>>> import numpy as np
>>> np.set_printoptions(suppress=True, linewidth=160)
>>> Y = np.array([[1, 1], [-1, -1]])
>>> Z = np.array([[-1, 0], [1, 1]])
>>> K = np.kron(Y, Z)
>>> K
array([[-1,  0, -1,  0],
       [ 1,  1,  1,  1],
       [ 1,  0,  1,  0],
       [-1, -1, -1, -1]])
>>> np.linalg.lstsq(K[:-1].T, K[-1])[2]
np.int32(2)
>>> np.allclose(K[:-1].T @ np.linalg.lstsq(K[:-1].T, K[-1])[0], K[-1])
True
>>> U, sv, vt = np.linalg.svd(K)
>>> sv.round(3) + 0
array([3.236, 1.236, 0.   , 0.   ])
>>> np.argmax(sv[:-1] / (sv[1:] + 1e-6)) + 1
np.int64(2)
>>> Y = U[:, :2] @ np.diag(sv[:2]) @ vt[:2]
>>> Y.round(3) + 0
array([[-1.,  0., -1.,  0.],
       [ 1.,  1.,  1.,  1.],
       [ 1.,  0.,  1.,  0.],
       [-1., -1., -1., -1.]])
>>> np.round(np.abs(K - Y).max(), 3)
np.float64(0.0)
>>> np.linalg.matrix_rank(K, rtol=0.05)
np.int64(2)
>>> round(np.linalg.norm(K - Y, 2), 3), round(sv[2], 3)
(np.float64(0.0), np.float64(0.0))
>>> M = np.load("test5.npy")
>>> M
array([[ -0.053,   1.322,   3.328,   3.004,   0.008,  -0.51 ,   0.148],
       [ -0.058,   0.798,   0.137,   3.012,   0.512,  -0.469,   0.037],
       [  0.047,  -0.665,  -0.255,   1.449,   0.469,   0.204,  -0.081],
       [ -0.016,   0.163,  -2.956,   1.147,   0.063,  -0.063,  -0.089],
       [  0.245,   1.05 ,  -3.577,   2.63 ,   1.238,   0.264,   0.041],
       [ -0.059,   1.465,  -2.734,  -0.777,   0.547,   0.199,  -0.043],
       [ -0.035,  -1.28 ,  -2.288,  -2.885,   0.582,   0.376,   0.043],
       [  0.024,   1.143,   3.88 ,  -1.456,  -0.423,   0.023,   0.071],
       [  0.006,  -0.727,  -0.106,  -3.892,  -0.19 ,   0.078,   0.074],
       [  0.06 ,   0.151,  -3.399,   5.705,   0.866,   0.204,  -0.1  ],
       [  0.016,  -0.016,   3.188,  -0.409,   0.424,  -0.515,  -0.243],
       [  0.104,   2.354,  12.622,  -3.194,  -0.462,  -0.551,   0.056],
       [  0.134,  -0.046,  -8.693,  -1.617,  -0.815,   0.367,  -0.275],
       [  0.065,   0.117,  -0.958,   2.689,  -0.674,  -0.395,   0.064],
       [ -0.169,  -0.902,   3.953,   2.083,  -1.033,  -0.406,  -0.005],
       [ -0.088,  -0.342,   2.249,   2.142,   1.01 ,  -0.289,   0.212],
       [ -0.11 ,  -1.566,   7.217,  -0.845,   0.095,  -0.199,  -0.05 ],
       [ -0.048,   0.615,   5.593,  -3.521,  -0.136,   0.027,   0.085],
       [  0.003,  -0.342,   1.162,  -2.296,   2.154,   0.305,  -0.039],
       [ -0.162,  -0.346,   3.866,  -2.243,   0.068,  -0.193,   0.149],
       [ -0.057,  -4.077,   1.634,  -4.35 ,  -0.233,   0.367,   0.111],
       [  0.082,  -0.641,   1.99 ,   0.38 ,  -1.432,  -0.209,  -0.122],
       [ -0.111,  -0.961,   2.537,   2.212,  -0.356,   0.084,  -0.12 ],
       [  0.084,  -0.917,  -0.708,   2.157,  -0.106,  -0.226,   0.194],
       [ -0.042,  -0.768,   0.055,   2.192,  -0.954,   0.171,  -0.047],
       [ -0.045,   0.069,  13.648,  -2.148,   0.1  ,  -0.127,  -0.128],
       [  0.132,   0.64 ,   6.794,   0.486,   0.063,  -0.003,  -0.262],
       [  0.029,  -1.409,  -1.685,  -2.42 ,  -0.149,  -0.215,   0.114],
       [  0.028,  -0.104,   3.007,   1.96 ,   1.296,  -0.345,  -0.135],
       [ -0.048,  -1.634,  -9.581,  -0.928,   1.075,  -0.078,   0.092],
       [ -0.109,   1.344,  -7.732,  -2.   ,   0.017,  -0.224,  -0.013],
       [  0.042,  -0.879,  -3.206,   3.923,  -0.412,   0.299,   0.358],
       [  0.027,  -0.957,   0.89 ,   2.964,  -0.477,   0.21 ,  -0.1  ],
       [ -0.064,  -0.067,  -8.37 ,   2.415,   0.13 ,  -0.478,  -0.052],
       [  0.082,   0.152,   3.691,  -1.998,   0.416,  -0.302,   0.314],
       [ -0.066,   2.687,   5.814,  -0.918,   0.505,   0.119,   0.211],
       [ -0.032,   1.661,   0.628,   0.991,   0.699,   0.407,  -0.168],
       [ -0.017,   0.239, -12.026,  -0.208,  -0.196,  -0.135,   0.14 ],
       [ -0.005,  -0.195,   4.018,   2.115,   0.479,   0.09 ,  -0.152]])
>>> w1 = np.array([[-2, -2, 2, -1],
...     [-1, -3, 0, -3],
...     [2, 2, -3, -1],
...     [-3, -3, -2, -1],
...     [2, 0, 1, 3],
...     [1, 1, -1, 1],
...     [-2, -1, 1, 0]])
>>> beta = np.array([1, 0, -1, 0])
>>> act = np.maximum(M @ w1 + beta, 0)
>>> print(np.linalg.matrix_rank(act))
4
>>> print(np.round((act > 0).mean(axis=0), 3))
[0.538 0.513 0.359 0.41 ]
>>> Z = np.array([[5, -4], [1, 0], [0, 3], [1, 3]])
>>> w1 @ Z
array([[-13,  11],
       [-11,  -5],
       [ 11, -20],
       [-19,   3],
       [ 13,   4],
       [  7,  -4],
       [-11,  11]])
>>> print((act @ Z).round(6).argmax(axis=1))
[0 0 1 1 1 1 0 0 0 0 0 0 1 0 0 0 0 0 0 0 0 0 0 1 0 0 0 0 0 1 1 1 0 1 0 0 0 1 0]
